$ python3 -q
>>> import numpy as np
>>> from numpy import linalg as LA
>>> np.set_printoptions(precision=2, suppress=True, linewidth=120)
>>> rd = lambda a: np.round(a, 2) + 0
>>> M = np.array([[1, -3, -3, -1],
...     [6, 2, 2, 4],
...     [4, 0, 0, 2],
...     [4, 0, 0, 2],
...     [2, -2, -2, 0]])
>>> # rows 2 and 3 are equal
>>> out = M / np.sqrt((M ** 2).mean(axis=1, keepdims=True))
>>> M - M.mean(axis=1, keepdims=True)
array([[ 2.5, -1.5, -1.5,  0.5],
       [ 2.5, -1.5, -1.5,  0.5],
       [ 2.5, -1.5, -1.5,  0.5],
       [ 2.5, -1.5, -1.5,  0.5],
       [ 2.5, -1.5, -1.5,  0.5]])
>>> U, sv, VT = LA.svd(M)
>>> evecs = VT[:(sv > 1e-8).sum()]
>>> rng = np.random.default_rng(76)
>>> x = M[1] + 5 * M[2] + rng.integers(2) * np.eye(4)[1]
>>> x
array([26.,  3.,  2., 14.])
>>> np.allclose(evecs.T @ evecs @ x, x)
False
>>> LA.matrix_rank(np.vstack([M, x]))
np.int64(3)
>>> m1 = 0.9 ** np.abs(np.subtract.outer(np.arange(11), np.arange(11)))
>>> rd(m1)
array([[1.  , 0.9 , 0.81, 0.73, 0.66, 0.59, 0.53, 0.48, 0.43, 0.39, 0.35],
       [0.9 , 1.  , 0.9 , 0.81, 0.73, 0.66, 0.59, 0.53, 0.48, 0.43, 0.39],
       [0.81, 0.9 , 1.  , 0.9 , 0.81, 0.73, 0.66, 0.59, 0.53, 0.48, 0.43],
       [0.73, 0.81, 0.9 , 1.  , 0.9 , 0.81, 0.73, 0.66, 0.59, 0.53, 0.48],
       [0.66, 0.73, 0.81, 0.9 , 1.  , 0.9 , 0.81, 0.73, 0.66, 0.59, 0.53],
       [0.59, 0.66, 0.73, 0.81, 0.9 , 1.  , 0.9 , 0.81, 0.73, 0.66, 0.59],
       [0.53, 0.59, 0.66, 0.73, 0.81, 0.9 , 1.  , 0.9 , 0.81, 0.73, 0.66],
       [0.48, 0.53, 0.59, 0.66, 0.73, 0.81, 0.9 , 1.  , 0.9 , 0.81, 0.73],
       [0.43, 0.48, 0.53, 0.59, 0.66, 0.73, 0.81, 0.9 , 1.  , 0.9 , 0.81],
       [0.39, 0.43, 0.48, 0.53, 0.59, 0.66, 0.73, 0.81, 0.9 , 1.  , 0.9 ],
       [0.35, 0.39, 0.43, 0.48, 0.53, 0.59, 0.66, 0.73, 0.81, 0.9 , 1.  ]])
>>> np.zeros(11, 11)
Traceback (most recent call last):
  File "<python-input-17>", line 1, in <module>
    np.zeros(11, 11)
    ~~~~~~~~^^^^^^^^
TypeError: Cannot interpret '11' as a data type
>>> np.count_nonzero(m1)
np.int64(121)
>>> rd(m1.sum(axis=1))
array([6.86, 7.41, 7.84, 8.13, 8.31, 8.37, 8.31, 8.13, 7.84, 7.41, 6.86])
>>> f = np.array([4, 3, 3, -4, -2, 4, -2, -1, 1, -5, 2])
>>> out = m1 + np.outer(f, np.eye(11)[4])
>>> rd(out)
array([[ 1.  ,  0.9 ,  0.81,  0.73,  4.66,  0.59,  0.53,  0.48,  0.43,  0.39,  0.35],
       [ 0.9 ,  1.  ,  0.9 ,  0.81,  3.73,  0.66,  0.59,  0.53,  0.48,  0.43,  0.39],
       [ 0.81,  0.9 ,  1.  ,  0.9 ,  3.81,  0.73,  0.66,  0.59,  0.53,  0.48,  0.43],
       [ 0.73,  0.81,  0.9 ,  1.  , -3.1 ,  0.81,  0.73,  0.66,  0.59,  0.53,  0.48],
       [ 0.66,  0.73,  0.81,  0.9 , -1.  ,  0.9 ,  0.81,  0.73,  0.66,  0.59,  0.53],
       [ 0.59,  0.66,  0.73,  0.81,  4.9 ,  1.  ,  0.9 ,  0.81,  0.73,  0.66,  0.59],
       [ 0.53,  0.59,  0.66,  0.73, -1.19,  0.9 ,  1.  ,  0.9 ,  0.81,  0.73,  0.66],
       [ 0.48,  0.53,  0.59,  0.66, -0.27,  0.81,  0.9 ,  1.  ,  0.9 ,  0.81,  0.73],
       [ 0.43,  0.48,  0.53,  0.59,  1.66,  0.73,  0.81,  0.9 ,  1.  ,  0.9 ,  0.81],
       [ 0.39,  0.43,  0.48,  0.53, -4.41,  0.66,  0.73,  0.81,  0.9 ,  1.  ,  0.9 ],
       [ 0.35,  0.39,  0.43,  0.48,  2.53,  0.59,  0.66,  0.73,  0.81,  0.9 ,  1.  ]])
>>> rd(LA.det(out) / LA.det(m1)), rd(1 + LA.solve(m1, f)[4])
(np.float64(-18.05), np.float64(-18.05))
>>> vals, evecs = LA.eigh(m1)
>>> rd(LA.eigvalsh(m1 @ m1))
array([ 0.  ,  0.  ,  0.  ,  0.01,  0.01,  0.01,  0.03,  0.08,  0.34,  2.83, 61.01])
>>> vals.sum(), np.trace(m1)
(np.float64(11.0), np.float64(11.0))
>>> rd(vals)
array([0.05, 0.06, 0.06, 0.07, 0.09, 0.12, 0.17, 0.29, 0.58, 1.68, 7.81])
>>> rd(evecs @ np.diag(vals) @ evecs.T)
array([[1.  , 0.9 , 0.81, 0.73, 0.66, 0.59, 0.53, 0.48, 0.43, 0.39, 0.35],
       [0.9 , 1.  , 0.9 , 0.81, 0.73, 0.66, 0.59, 0.53, 0.48, 0.43, 0.39],
       [0.81, 0.9 , 1.  , 0.9 , 0.81, 0.73, 0.66, 0.59, 0.53, 0.48, 0.43],
       [0.73, 0.81, 0.9 , 1.  , 0.9 , 0.81, 0.73, 0.66, 0.59, 0.53, 0.48],
       [0.66, 0.73, 0.81, 0.9 , 1.  , 0.9 , 0.81, 0.73, 0.66, 0.59, 0.53],
       [0.59, 0.66, 0.73, 0.81, 0.9 , 1.  , 0.9 , 0.81, 0.73, 0.66, 0.59],
       [0.53, 0.59, 0.66, 0.73, 0.81, 0.9 , 1.  , 0.9 , 0.81, 0.73, 0.66],
       [0.48, 0.53, 0.59, 0.66, 0.73, 0.81, 0.9 , 1.  , 0.9 , 0.81, 0.73],
       [0.43, 0.48, 0.53, 0.59, 0.66, 0.73, 0.81, 0.9 , 1.  , 0.9 , 0.81],
       [0.39, 0.43, 0.48, 0.53, 0.59, 0.66, 0.73, 0.81, 0.9 , 1.  , 0.9 ],
       [0.35, 0.39, 0.43, 0.48, 0.53, 0.59, 0.66, 0.73, 0.81, 0.9 , 1.  ]])
>>> np.unique(vals.round(6) + 0, return_counts=True)[1]
array([1, 1, 1, 1, 1, 1, 1, 1, 1, 1, 1])
>>> (vals > 1e-8).sum(), (vals < -1e-8).sum()
(np.int64(11), np.int64(0))
